% ipython --no-banner

In [1]: import numpy as np

In [2]: np.set_printoptions(precision=3, suppress=True, linewidth=200)

In [3]: mat = np.load("mat.npy")

In [4]: print(mat)
[[ 1.  3.  0.  0.]
 [ 3. -1.  3.  0.]
 [ 0.  3.  0.  3.]
 [ 0.  0.  3.  0.]]

In [5]: vals, vecs = np.linalg.eigh(mat)

In [6]: print(np.round(vecs @ np.diag(vals) @ vecs.T, 3) + 0)
[[ 1.  3.  0.  0.]
 [ 3. -1.  3.  0.]
 [ 0.  3.  0.  3.]
 [ 0.  0.  3.  0.]]

In [7]: print(np.linalg.svd(mat, compute_uv=False))
[5.132 4.689 2.168 1.725]

In [8]: print(np.round(vecs.T @ mat @ vecs, 3) + 0)
[[-5.132  0.     0.     0.   ]
 [ 0.    -1.725  0.     0.   ]
 [ 0.     0.     2.168  0.   ]
 [ 0.     0.     0.     4.689]]

In [9]: print(vals)
[-5.132 -1.725  2.168  4.689]

In [10]: print(round(float(np.linalg.eigvalsh(mat).min()), 3))
-5.132

In [11]: np.linalg.cholesky(mat)
LinAlgError: Matrix is not positive definite


In [12]: x = np.array([-1, 3, -1, 0])

In [13]: print((mat * x).sum(axis=1))
[ 8. -9.  9. -3.]

In [14]: print(mat @ np.eye(4)[3])
[0. 0. 3. 0.]

In [15]: print(mat * x)
[[-1.  9. -0.  0.]
 [-3. -3. -3.  0.]
 [-0.  9. -0.  0.]
 [-0.  0. -3.  0.]]

In [16]: r0 = np.array([2, 1, -2, -3, -2])

In [17]: m1 = 5 * np.eye(5) + np.outer(r0, r0)

In [18]: print(m1)
[[ 9.  2. -4. -6. -4.]
 [ 2.  6. -2. -3. -2.]
 [-4. -2.  9.  6.  4.]
 [-6. -3.  6. 14.  6.]
 [-4. -2.  4.  6.  9.]]

In [19]: print(np.unravel_index(np.abs(m1).argmax(), m1.shape))
(np.int64(3), np.int64(3))

In [20]: print(m1.shape)
(5, 5)

In [21]: m1[:, 5]
IndexError: index 5 is out of bounds for axis 1 with size 5


In [22]: print(np.diff(m1, axis=0))
[[-7.  4.  2.  3.  2.]
 [-6. -8. 11.  9.  6.]
 [-2. -1. -3.  8.  2.]
 [ 2.  1. -2. -8.  3.]]

In [23]: print(np.abs(m1).max())
14.0

In [24]: print(m1.sum(axis=0))
[-3.  1. 13. 17. 13.]

In [25]: print(np.linalg.svd(m1, compute_uv=False))
[27.  5.  5.  5.  5.]
